>>> import numpy as np
>>> import numpy.linalg as la
>>> np.set_printoptions(precision=1, suppress=True, linewidth=120, sign=" ")
>>> def tidy(a):
...     return np.round(a, 1) + 0
... 
>>> K = np.loadtxt("run13.csv", delimiter=",")
>>> K
array([[ 1.7, -1.4, -0.9],
       [ 6.5, -5. , -3.4],
       [ 6.4, -5.7, -3.9],
       [-1.5,  1.4,  2. ],
       [ 0.5,  0.8, -2. ],
       [-6.6,  4.5,  5.1],
       [ 3.4, -2.3, -2.5],
       [11.1, -8. , -8.8],
       [-7.5,  5. ,  4.9],
       [-3.9,  4.8, -0.2],
       [-4.8,  2.1,  2.8],
       [-0.1,  0.9,  0.4],
       [-1.7,  0.7,  1.3],
       [ 0.7,  0.1,  0.6],
       [-1.4,  2.8, -1.5],
       [-8. ,  5.3,  7.6]])
>>> C = K[[5, 6]].astype(float)
>>> for _ in range(4):
...     idx = la.norm(K[:, None] - C, axis=-1).argmin(axis=1)
...     C = np.array([K[idx == j].mean(axis=0) for j in range(2)])
... 
>>> idx
array([ 1,  1,  1,  0,  1,  0,  1,  1,  0,  0,  0,  0,  0,  1,  0,  0])
>>> tidy(C)
array([[-3.9,  3.1,  2.5],
       [ 4.3, -3.1, -3. ]])
>>> Ac = K - K.mean(axis=1)
Traceback (most recent call last):
  File "<python-input-10>", line 1, in <module>
    Ac = K - K.mean(axis=1)
         ~~^~~~~~~~~~~~~~~~
ValueError: operands could not be broadcast together with shapes (16,3) (16,) 
>>> Ac = K - K.mean(axis=0)
>>> left, s, vt = la.svd(Ac, full_matrices=False)
>>> tidy(s)
array([ 29.5,   5.7,   1.8])
>>> tidy(Ac.mean(axis=0))
array([ 0.,  0.,  0.])
>>> np.abs(vt[0]).argmax()
np.int64(0)
>>> tidy(vt[0] * np.sign(vt[0, np.abs(vt[0]).argmax()]))
array([ 0.7, -0.5, -0.5])
>>> tidy(s ** 2 / (s ** 2).sum())
array([ 1.,  0.,  0.])
>>> tidy((s ** 2).sum() ** 2 / (s ** 4).sum())
np.float64(1.1)
>>> tidy(np.abs(vt[-1]))
array([ 0.7,  0.6,  0.4])
>>> idx = K[:, 1] > np.median(K[:, 1])
>>> r0 = K[idx].mean(axis=0) - K[~idx].mean(axis=0)
>>> tidy((((K - K.mean(axis=0)) @ r0 > 0) == idx).mean())
np.float64(0.9)
>>> x0 = np.array([-2, -3, 1])
>>> target = K @ x0
>>> tidy(target)
array([-0.1, -1.4,  0.4,  0.8, -5.4,  4.8, -2.4, -7. ,  4.9, -6.8,  6.1, -2.1,  2.6, -1.1, -7.1,  7.7])
>>> tidy(la.pinv(K) @ K)
array([[ 1.,  0.,  0.],
       [ 0.,  1.,  0.],
       [ 0.,  0.,  1.]])
>>> rng = np.random.default_rng(29270)
>>> target = target + 0.1 * rng.normal(size=16)
>>> tidy(target)
array([ 0. , -1.4,  0.5,  0.9, -5.4,  4.6, -2.3, -7.1,  4.9, -6.8,  5.7, -2.1,  2.4, -1.1, -7.1,  7.7])
>>> c, *_ = la.lstsq(K, target)
>>> [round(float(la.norm(la.solve(K.T @ K + lam * np.eye(3), K.T @ target))), 2) for lam in (0, 1, 10, 100)]
[3.64, 3.14, 2.0, 0.69]
>>> tidy(c)
array([-1.9, -2.9,  1.1])
